% python3 -q
>>> import numpy as np
>>> np.set_printoptions(precision=1, suppress=True, linewidth=160)
>>> def rnd(a):
...     return np.round(a, 1) + 0
... 
>>> m1 = np.loadtxt("run18.csv", delimiter=",")
>>> m1
array([[ 2.,  0.,  0.,  2.,  0.,  0.,  0.,  5.,  0.,  5.,  0.,  0.,  1.,  0.,  2.,  0.],
       [ 0.,  0., -1.,  0.,  4.,  2., -4.,  0.,  0.,  0., -5.,  5.,  0., -1.,  0.,  2.],
       [ 0., -2.,  5.,  0., -3., -5.,  4.,  0., -1.,  0.,  5., -3.,  0.,  4.,  0.,  3.],
       [ 2.,  0.,  0., -5.,  0.,  0.,  0., -1.,  0., -3.,  0.,  0.,  2.,  0., -4.,  0.],
       [ 0., -5.,  5.,  0., -3., -5.,  0.,  0.,  5.,  0.,  5.,  5.,  0.,  4.,  0.,  3.],
       [ 0., -3.,  5.,  0., -1.,  0.,  2.,  0.,  5.,  0.,  1., -1.,  0.,  2.,  0.,  5.],
       [ 0.,  5.,  3.,  0.,  2.,  0.,  2.,  0.,  2.,  0., -2.,  2.,  0., -4.,  0., -4.],
       [ 5.,  0.,  0., -1.,  0.,  0.,  0., -1.,  0.,  4.,  0.,  0., -2.,  0., -5.,  0.],
       [ 0., -5., -4.,  0.,  5., -2.,  3.,  0., -3.,  0.,  2.,  2.,  0.,  4.,  0., -2.],
       [-5.,  0.,  0.,  5.,  0.,  0.,  0.,  0.,  0.,  4.,  0.,  0.,  1.,  0.,  4.,  0.],
       [ 0.,  5.,  1.,  0.,  4., -3.,  5.,  0., -3.,  0., -2., -3.,  0.,  4.,  0., -5.],
       [ 0., -4.,  2.,  0.,  0.,  4., -3.,  0.,  2.,  0.,  2.,  3.,  0.,  3.,  0.,  4.],
       [ 5.,  0.,  0., -3.,  0.,  0.,  0., -2.,  0., -1.,  0.,  0., -1.,  0.,  5.,  0.],
       [ 0.,  0.,  1.,  0.,  4.,  5., -4.,  0., -4.,  0.,  2.,  0.,  0.,  1.,  0.,  2.],
       [ 0.,  0.,  0.,  2.,  0.,  0.,  0.,  2.,  0., -4.,  0.,  0., -5.,  0.,  0.,  0.],
       [ 0., -4.,  5.,  0., -3., -4., -5.,  0.,  4.,  0.,  0.,  1.,  0.,  5.,  0.,  3.]])
>>> # 2 blocks once reordered
>>> np.flatnonzero(np.linalg.matrix_power((m1 != 0) + (m1.T != 0) + np.eye(16), 16)[4])
array([ 1,  2,  4,  5,  6,  8, 10, 11, 13, 15])
